% ipython --no-banner

In [1]: import numpy as np

In [2]: np.set_printoptions(precision=3, suppress=True, linewidth=140, sign=" ")

In [3]: tidy = lambda a: np.round(a, 3) + 0

In [4]: mat = np.loadtxt("case1.csv", delimiter=",")

In [5]: mat
Out[5]: 
array([[ 42.989,  10.049, -25.153, -15.004,   1.966,   7.963,   4.051,  47.058, -19.961,  -7.048, -40.02 ],
       [ -3.037, -24.062,  21.961, -37.004,   4.899, -10.002,  -4.932, -13.02 ,   8.037,  26.097,  -8.015],
       [  2.006, -10.096,  -1.932,   4.04 ,  -0.073, -13.967, -34.015,  -8.041, -15.988,  16.054,  18.027],
       [-25.041,  23.074,  10.055,  34.985,   2.066,  17.035,  33.933, -14.975,  16.952, -25.974,  14.007],
       [ 16.98 ,  -9.976, -38.915, -28.004, -22.969,  -4.027,  -1.972,  31.976,   8.943,  -9.893, -24.986],
       [  2.046, -28.02 ,  49.072, -26.08 ,  26.99 , -20.008, -37.006, -32.02 , -21.995,  55.107,  11.983],
       [ 31.048,  18.911, -25.973,  11.944,   0.992,   9.002,  -0.032,  35.975, -21.972, -14.995, -19.018],
       [-15.964,  -4.047,  15.978, -18.985,  -0.998,   7.974,  33.907,  -9.069,  29.047,  -5.01 , -13.022],
       [ 14.974,  20.923, -38.034,  20.054, -13.132,  11.031,  10.021,  32.009,  -3.96 , -31.043, -11.052],
       [ 14.956, -18.016,  -8.06 , -28.054,  -4.053, -11.969, -21.078,   9.971,  -7.096,  16.974, -10.981],
       [ 22.933, -10.008,  30.988,  -0.025,  30.951, -15.991, -50.029, -12.067, -49.011,  45.954,  12.972],
       [ 18.984,  16.001,  18.009,   1.999,  22.013,  14.077,  19.001,  11.909, -14.908,   1.03 , -20.965],
       [ 26.   , -22.064, -17.003, -40.049,  -7.01 , -14.018, -24.974,  22.044, -10.041,  18.984, -21.987],
       [-41.989, -14.912,  34.951,  -0.017,   2.012,  -7.024,   3.954, -48.007,  24.95 ,  12.985,  30.032]])

In [6]: Uu, sig, Vt = np.linalg.svd(mat, full_matrices=False)

In [7]: np.abs(Uu[:, 0]).round(6).argmax()
Out[7]: np.int64(5)

In [8]: Uu.shape, sig.shape, Vt.shape
Out[8]: ((14, 11), (11,), (11, 11))

In [9]: tidy(Uu.T @ mat @ Vt.T)
Out[9]: 
array([[ 185.619,    0.   ,    0.   ,    0.   ,    0.   ,    0.   ,    0.   ,    0.   ,    0.   ,    0.   ,    0.   ],
       [   0.   ,  161.064,    0.   ,    0.   ,    0.   ,    0.   ,    0.   ,    0.   ,    0.   ,    0.   ,    0.   ],
       [   0.   ,    0.   ,   98.621,    0.   ,    0.   ,    0.   ,    0.   ,    0.   ,    0.   ,    0.   ,    0.   ],
       [   0.   ,    0.   ,    0.   ,   73.292,    0.   ,    0.   ,    0.   ,    0.   ,    0.   ,    0.   ,    0.   ],
       [   0.   ,    0.   ,    0.   ,    0.   ,    0.24 ,    0.   ,    0.   ,    0.   ,    0.   ,    0.   ,    0.   ],
       [   0.   ,    0.   ,    0.   ,    0.   ,    0.   ,    0.173,    0.   ,    0.   ,    0.   ,    0.   ,    0.   ],
       [   0.   ,    0.   ,    0.   ,    0.   ,    0.   ,    0.   ,    0.153,    0.   ,    0.   ,    0.   ,    0.   ],
       [   0.   ,    0.   ,    0.   ,    0.   ,    0.   ,    0.   ,    0.   ,    0.104,    0.   ,    0.   ,    0.   ],
       [   0.   ,    0.   ,    0.   ,    0.   ,    0.   ,    0.   ,    0.   ,    0.   ,    0.084,    0.   ,    0.   ],
       [   0.   ,    0.   ,    0.   ,    0.   ,    0.   ,    0.   ,    0.   ,    0.   ,    0.   ,    0.059,    0.   ],
       [   0.   ,    0.   ,    0.   ,    0.   ,    0.   ,    0.   ,    0.   ,    0.   ,    0.   ,    0.   ,    0.034]])

In [10]: tidy(sig)
Out[10]: array([ 185.619,  161.064,   98.621,   73.292,    0.24 ,    0.173,    0.153,    0.104,    0.084,    0.059,    0.034])

In [11]: tidy(sig / sig[0])
Out[11]: array([ 1.   ,  0.868,  0.531,  0.395,  0.001,  0.001,  0.001,  0.001,  0.   ,  0.   ,  0.   ])

In [12]: tidy(np.cumsum(sig ** 2) / np.sum(sig ** 2))
Out[12]: array([ 0.456,  0.8  ,  0.929,  1.   ,  1.   ,  1.   ,  1.   ,  1.   ,  1.   ,  1.   ,  1.   ])

In [13]: tidy(np.sqrt((sig ** 2).sum())), tidy(np.linalg.norm(mat))
Out[13]: (np.float64(274.761), np.float64(274.761))

In [14]: tidy(Uu.T @ Uu)
Out[14]: 
array([[ 1.,  0.,  0.,  0.,  0.,  0.,  0.,  0.,  0.,  0.,  0.],
       [ 0.,  1.,  0.,  0.,  0.,  0.,  0.,  0.,  0.,  0.,  0.],
       [ 0.,  0.,  1.,  0.,  0.,  0.,  0.,  0.,  0.,  0.,  0.],
       [ 0.,  0.,  0.,  1.,  0.,  0.,  0.,  0.,  0.,  0.,  0.],
       [ 0.,  0.,  0.,  0.,  1.,  0.,  0.,  0.,  0.,  0.,  0.],
       [ 0.,  0.,  0.,  0.,  0.,  1.,  0.,  0.,  0.,  0.,  0.],
       [ 0.,  0.,  0.,  0.,  0.,  0.,  1.,  0.,  0.,  0.,  0.],
       [ 0.,  0.,  0.,  0.,  0.,  0.,  0.,  1.,  0.,  0.,  0.],
       [ 0.,  0.,  0.,  0.,  0.,  0.,  0.,  0.,  1.,  0.,  0.],
       [ 0.,  0.,  0.,  0.,  0.,  0.,  0.,  0.,  0.,  1.,  0.],
       [ 0.,  0.,  0.,  0.,  0.,  0.,  0.,  0.,  0.,  0.,  1.]])
